$ python3 -q
>>> import numpy as np
>>> np.set_printoptions(suppress=True, linewidth=200)
>>> rnd = lambda a: np.round(a, 2) + 0
>>> A = np.loadtxt("x.csv", delimiter=",")
>>> A
array([[ 0., -2., -1.,  1.],
       [-2.,  0.,  0.,  0.],
       [-1.,  0.,  0.,  0.],
       [ 1.,  0.,  0.,  0.]])
>>> # rank 2
>>> rnd(np.linalg.eigvals(A))
array([ 2.45, -2.45,  0.  ,  0.  ])
>>> np.kron(np.eye(2, dtype=int), A)
array([[ 0., -2., -1.,  1.,  0., -0., -0.,  0.],
       [-2.,  0.,  0.,  0., -0.,  0.,  0.,  0.],
       [-1.,  0.,  0.,  0., -0.,  0.,  0.,  0.],
       [ 1.,  0.,  0.,  0.,  0.,  0.,  0.,  0.],
       [ 0., -0., -0.,  0.,  0., -2., -1.,  1.],
       [-0.,  0.,  0.,  0., -2.,  0.,  0.,  0.],
       [-0.,  0.,  0.,  0., -1.,  0.,  0.,  0.],
       [ 0.,  0.,  0.,  0.,  1.,  0.,  0.,  0.]])
>>> rnd(np.poly(A))
array([ 1.,  0., -6.,  0.,  0.])
>>> np.einsum("ij,ji->", A, A)
np.float64(12.0)
>>> np.linalg.matrix_rank(A, rtol=0.1)
np.int64(2)
>>> rnd(np.linalg.norm(A, 2) / np.linalg.norm(A))
np.float64(0.71)
>>> np.linalg.cond(A) > 100
np.True_
>>> np.argsort(-np.linalg.norm(A, axis=0).round(6), kind="stable")[:3]
array([0, 1, 2])
>>> [round(float(x), 2) for x in np.linalg.svd(A, compute_uv=False)[:3]]
[2.45, 2.45, 0.0]
>>> np.abs(np.diag(np.linalg.qr(A)[1])) > 1e-9
array([ True,  True, False, False])
>>> rnd(np.trace(np.linalg.pinv(A) @ A))
np.float64(2.0)
